% python3 -q
>>> import numpy as np
>>> from numpy import linalg as LA
>>> np.set_printoptions(precision=1, suppress=True, linewidth=160, floatmode="fixed")
>>> rd = lambda a: np.round(a, 1) + 0
>>> M = np.load("layer9.npy")
>>> M
array([[-13.4,  -5.2, -49.9],
       [ -3.8,  -1.7, -21.2],
       [ -2.3,  -1.3, -16.0],
       [ -1.3,  -1.1, -12.2],
       [ -1.1,  -1.0, -11.3],
       [  0.2,  -0.9,  -4.2],
       [  0.1,  -0.6,  -1.1],
       [  0.0,   0.2,   0.3],
       [  1.0,   3.3,   4.4],
       [  1.2,   3.7,   4.9],
       [  9.6,  16.4,  24.8],
       [  9.9,  17.0,  25.6],
       [ 14.2,  22.4,  35.2],
       [ 29.1,  39.7,  67.6],
       [ 34.5,  45.7,  79.4],
       [ 35.0,  46.3,  80.6],
       [ 40.7,  52.5,  92.9]])
>>> d = LA.norm(M[:, None] - M[None], axis=-1)
>>> d.shape
(17, 17)
>>> LA.matrix_rank(d ** 2)
np.int64(5)
>>> Xs = M - M.mean(axis=0)
>>> vecs = LA.svd(Xs)[2][:1]
>>> Y = Xs - Xs @ vecs.T @ vecs
>>> rd(LA.norm(Y) / LA.norm(Xs))
np.float64(0.1)
>>> rd(np.cov(Xs @ vecs.T, rowvar=False))
np.float64(2313.0)
>>> G = np.cov(M, rowvar=False)
>>> rd(LA.eigvalsh(G)[::-1])
array([2313.0,   17.3,    1.4])
>>> rd(G)
array([[ 258.0,  318.5,  650.9],
       [ 318.5,  401.5,  798.7],
       [ 650.9,  798.7, 1672.3]])
>>> np.median(M, axis=0)
array([1.0, 3.3, 4.4])
>>> lab = M[:, 2] > np.median(M[:, 2])
>>> u = M[lab].mean(axis=0) - M[~lab].mean(axis=0)
>>> ((M - M.mean(axis=0)) @ u > 0).astype(int)
array([0, 0, 0, 0, 0, 0, 0, 0, 0, 0, 1, 1, 1, 1, 1, 1, 1])
>>> lab.astype(int)
array([0, 0, 0, 0, 0, 0, 0, 0, 0, 1, 1, 1, 1, 1, 1, 1, 1])
>>> rd((((M - M.mean(axis=0)) @ u > 0) == lab).mean())
np.float64(0.9)
>>> X = np.loadtxt("w.csv", delimiter=",")
>>> X
array([[-0.3, -0.5,  0.9, -1.0],
       [ 0.8,  0.9, -0.5,  0.9],
       [ 0.1,  0.7, -1.0,  1.0],
       [ 0.8,  0.8,  0.9, -0.9],
       [ 0.6,  0.3,  1.0, -1.0],
       [ 0.7,  0.7, -0.2,  0.7],
       [-0.5, -0.6,  0.7, -0.9],
       [-0.1, -0.5,  0.5, -0.1],
       [-0.9, -1.0, -0.8,  0.6],
       [-0.6, -0.6,  0.5, -0.9],
       [ 0.8,  0.9,  0.9, -0.9],
       [-0.9, -0.9, -0.9,  0.8],
       [-0.3,  0.1,  0.3, -0.9],
       [-0.5, -0.2,  0.7, -1.0],
       [-0.3,  0.2, -1.0,  0.9],
       [-0.2, -0.3,  0.9, -1.0],
       [ 0.2,  0.5,  1.0, -1.0],
       [-0.8, -0.5, -0.9,  0.2],
       [ 0.9,  0.7,  0.5,  0.9],
       [ 0.6,  0.8, -0.3,  0.5],
       [ 0.5,  0.6, -0.8,  0.9],
       [-0.8, -0.9, -0.6,  0.6],
       [ 0.9,  1.0,  1.0, -1.0]])
>>> basis = X[[15, 19]].astype(float)
>>> for _ in range(5):
...     lab = LA.norm(X[:, None] - basis, axis=-1).argmin(axis=1)
...     basis = np.array([X[lab == j].mean(axis=0) for j in range(2)])
... 
>>> lab
array([0, 1, 1, 0, 0, 1, 0, 0, 1, 0, 0, 1, 0, 0, 1, 0, 0, 1, 1, 1, 1, 1, 0])
>>> np.bincount(lab)
array([12, 11])
